In [1]: import numpy as np

In [2]: np.set_printoptions(precision=2, suppress=True, linewidth=160)

In [3]: J = np.load("layer4.npy")

In [4]: print(J)
[[ 0.98 -0.05 -0.05 -0.12 -0.12]
 [-0.05  0.85 -0.15 -0.36 -0.36]
 [-0.05 -0.15  0.85 -0.36 -0.36]
 [-0.12 -0.36 -0.36  0.16 -0.84]
 [-0.12 -0.36 -0.36 -0.84  0.16]]

In [5]: evals, evecs = np.linalg.eigh(J)

In [6]: vec = np.array([1, 0, 0, 0, 2])

In [7]: print(np.linalg.eigvalsh(J[1:, 1:]))
[-0.98  1.    1.    1.  ]

In [8]: print(evecs * np.maximum(evals, 0) @ evecs.T)
[[ 0.99 -0.03 -0.03 -0.06 -0.06]
 [-0.03  0.92 -0.08 -0.18 -0.18]
 [-0.03 -0.08  0.92 -0.18 -0.18]
 [-0.06 -0.18 -0.18  0.58 -0.42]
 [-0.06 -0.18 -0.18 -0.42  0.58]]

In [9]: F = np.loadtxt("block16.csv", delimiter=",")

In [10]: print(F)
[[  3.  -1.  -6.  -5. -11.]
 [ 15.  11.   6.   7.   1.]
 [ 13.   9.   4.   5.  -1.]]

In [11]: # rows and columns are dependent

In [12]: f, r1 = F[0], F[1]

In [13]: print(f @ f)
192.0

In [14]: print(f @ r1)
-48.0

In [15]: p = (f @ r1) / (f @ f) * f

In [16]: print(np.linalg.matrix_rank(np.outer(f, r1)))
1

In [17]: print((r1 - p) @ f)
0.0

In [18]: print(r1 - p)
[15.75 10.75  4.5   5.75 -1.75]

In [19]: print(p)
[-0.75  0.25  1.5   1.25  2.75]

In [20]: print(round(float(np.linalg.norm(f + r1) ** 2 + np.linalg.norm(f - r1) ** 2), 2))
1248.0

In [21]: print(round(np.linalg.norm(F) ** 2 / np.linalg.norm(F, 2) ** 2, 2))
1.26

In [22]: print(round(float(np.linalg.norm(F[0] - F[1])), 2))
26.83

In [23]: print(np.linalg.norm(F, axis=1))
[13.86 20.78 17.09]

In [24]: print(round(float(np.linalg.norm(F[0], 1)), 2), np.round(np.linalg.norm(F[0], np.inf), 2))
26.0 11.0

In [25]: print(round(float(np.linalg.norm(F, 1)), 2), round(float(np.linalg.norm(F, np.inf)), 2))
31.0 40.0

In [26]: print(F[0] @ F[1])
-48.0

In [27]: print(np.linalg.norm(F, axis=0))
[20.07 14.25  9.38  9.95 11.09]

In [28]: print(round(float(np.linalg.norm(F, "nuc")), 2))
40.76

In [29]: print(np.round(np.linalg.norm(F, 2), 2))
26.91

In [30]: def softmax(z):
    ...:     e = np.exp(z - z.max(axis=-1, keepdims=True))
    ...:     return e / e.sum(axis=-1, keepdims=True)
    ...: 

In [31]: print(np.round(softmax(F[0] + 5), 2) + 0)
[0.98 0.02 0.   0.   0.  ]

In [32]: print(softmax(F).sum(axis=1))
[1. 1. 1.]

In [33]: att = F @ F.T / np.sqrt(5)

In [34]: print(np.round(softmax(att + np.triu(np.full(att.shape, -np.inf), 1)), 2) + 0)
[[1. 0. 0.]
 [0. 1. 0.]
 [0. 1. 0.]]

In [35]: print(softmax(att)[0] @ F)
[  3.  -1.  -6.  -5. -11.]

In [36]: print(softmax(att).round(6).argmax(axis=1))
[0 1 1]

In [37]: print(np.argsort(-np.linalg.norm(F, axis=0).round(6), kind="stable")[:3])
[0 1 4]

In [38]: M = np.load("data.npy")

In [39]: print(M)
[[ 0.64 -0.77  0.68  1.36  1.67 -0.23  0.33 -1.31 -0.71 -1.27]
 [ 0.69 -0.58  0.48  1.86  2.79 -0.15  0.75 -1.97 -0.82 -1.85]
 [ 0.16 -0.71  2.1   2.04  1.87 -0.97  0.12 -1.07 -0.71 -1.07]
 [-0.01  0.12  0.59  0.19 -0.56 -0.49  0.16  0.47  0.    0.17]
 [-0.26  0.91 -1.95 -1.3  -0.69  1.22 -0.37  0.71  0.6   0.97]
 [ 0.19  0.31 -2.15 -2.36 -3.44  0.33  0.31  1.47  0.64  0.96]
 [-0.16 -0.04  1.29  1.27  1.4  -0.32 -0.33 -0.43 -0.29 -0.18]
 [ 0.6  -0.02 -0.78 -0.26 -0.9  -0.1   0.77  0.19 -0.09 -0.26]
 [ 0.36  0.6  -0.97 -0.27  0.48  0.79  0.2  -0.08  0.01 -0.04]
 [ 0.06  0.38 -0.79 -0.57 -0.11  0.43  0.19  0.16  0.2   0.2 ]
 [ 0.22  0.63 -1.37 -0.82 -0.77  0.59  0.24  0.49  0.24  0.35]
 [ 0.29 -0.39  0.53  0.84  1.7   0.02  0.1  -1.21 -0.42 -0.96]
 [-0.29  0.5  -0.86 -0.84 -0.32  0.65 -0.35  0.41  0.4   0.64]
 [ 0.1  -1.34  3.48  2.77  3.82 -1.32  0.31 -2.27 -1.01 -1.99]
 [ 0.53  0.42 -2.4  -1.75 -2.42  0.55  0.69  0.93  0.38  0.4 ]
 [ 0.88 -0.08 -2.57 -1.3  -0.19  0.8   1.19 -0.87  0.01 -0.99]
 [-0.22  0.43 -0.4   0.    0.44  0.53 -0.41  0.01  0.13  0.29]
 [-0.09  0.41 -0.37 -0.37 -0.73  0.08  0.04  0.63  0.2   0.46]
 [-0.01 -0.05 -0.5  -0.55 -0.6   0.06  0.06  0.1   0.16  0.08]
 [ 0.64  0.06 -1.34 -0.93 -1.39  0.11  0.78  0.26  0.06 -0.22]
 [-0.17  0.65 -0.61 -0.17 -0.04  0.6  -0.36  0.45  0.24  0.63]
 [ 0.55 -1.8   2.64  2.53  2.77 -1.41  0.5  -2.46 -1.18 -2.47]
 [ 0.61 -0.74  0.56  1.3   2.17 -0.35  0.79 -1.9  -0.7  -1.84]
 [-0.61  1.28 -1.52 -2.09 -2.78  0.86 -0.73  2.4   1.    2.31]
 [ 0.67  0.03 -0.97  0.17  0.8   0.48  0.52 -0.79 -0.28 -0.78]]

In [40]: rank = np.linalg.matrix_rank(F)

In [41]: print(rank)
2

In [42]: ns = np.linalg.svd(F)[2][rank:].T

In [43]: print(np.round(F @ ns, 2) + 0)
[[0. 0. 0.]
 [0. 0. 0.]
 [0. 0. 0.]]

In [44]: print(np.allclose(F @ ns, 0))
True

In [45]: print([int(np.linalg.matrix_rank(F[:i])) for i in range(1, len(F) + 1)])
[1, 2, 2]

In [46]: rng = np.random.default_rng(90)

In [47]: z = rng.permutation(10)

In [48]: B = M[:, z] * rng.choice([-1, 1], 10)

In [49]: print(B)
[[ 0.33 -0.77 -0.23  0.68 -1.36 -1.67  1.31  1.27 -0.64 -0.71]
 [ 0.75 -0.58 -0.15  0.48 -1.86 -2.79  1.97  1.85 -0.69 -0.82]
 [ 0.12 -0.71 -0.97  2.1  -2.04 -1.87  1.07  1.07 -0.16 -0.71]
 [ 0.16  0.12 -0.49  0.59 -0.19  0.56 -0.47 -0.17  0.01  0.  ]
 [-0.37  0.91  1.22 -1.95  1.3   0.69 -0.71 -0.97  0.26  0.6 ]
 [ 0.31  0.31  0.33 -2.15  2.36  3.44 -1.47 -0.96 -0.19  0.64]
 [-0.33 -0.04 -0.32  1.29 -1.27 -1.4   0.43  0.18  0.16 -0.29]
 [ 0.77 -0.02 -0.1  -0.78  0.26  0.9  -0.19  0.26 -0.6  -0.09]
 [ 0.2   0.6   0.79 -0.97  0.27 -0.48  0.08  0.04 -0.36  0.01]
 [ 0.19  0.38  0.43 -0.79  0.57  0.11 -0.16 -0.2  -0.06  0.2 ]
 [ 0.24  0.63  0.59 -1.37  0.82  0.77 -0.49 -0.35 -0.22  0.24]
 [ 0.1  -0.39  0.02  0.53 -0.84 -1.7   1.21  0.96 -0.29 -0.42]
 [-0.35  0.5   0.65 -0.86  0.84  0.32 -0.41 -0.64  0.29  0.4 ]
 [ 0.31 -1.34 -1.32  3.48 -2.77 -3.82  2.27  1.99 -0.1  -1.01]
 [ 0.69  0.42  0.55 -2.4   1.75  2.42 -0.93 -0.4  -0.53  0.38]
 [ 1.19 -0.08  0.8  -2.57  1.3   0.19  0.87  0.99 -0.88  0.01]
 [-0.41  0.43  0.53 -0.4  -0.   -0.44 -0.01 -0.29  0.22  0.13]
 [ 0.04  0.41  0.08 -0.37  0.37  0.73 -0.63 -0.46  0.09  0.2 ]
 [ 0.06 -0.05  0.06 -0.5   0.55  0.6  -0.1  -0.08  0.01  0.16]
 [ 0.78  0.06  0.11 -1.34  0.93  1.39 -0.26  0.22 -0.64  0.06]
 [-0.36  0.65  0.6  -0.61  0.17  0.04 -0.45 -0.63  0.17  0.24]
 [ 0.5  -1.8  -1.41  2.64 -2.53 -2.77  2.46  2.47 -0.55 -1.18]
 [ 0.79 -0.74 -0.35  0.56 -1.3  -2.17  1.9   1.84 -0.61 -0.7 ]
 [-0.73  1.28  0.86 -1.52  2.09  2.78 -2.4  -2.31  0.61  1.  ]
 [ 0.52  0.03  0.48 -0.97 -0.17 -0.8   0.79  0.78 -0.67 -0.28]]

In [50]: Uu, _, vt = np.linalg.svd(M.T @ B)

In [51]: print(z)
[6 1 5 2 3 4 7 9 0 8]
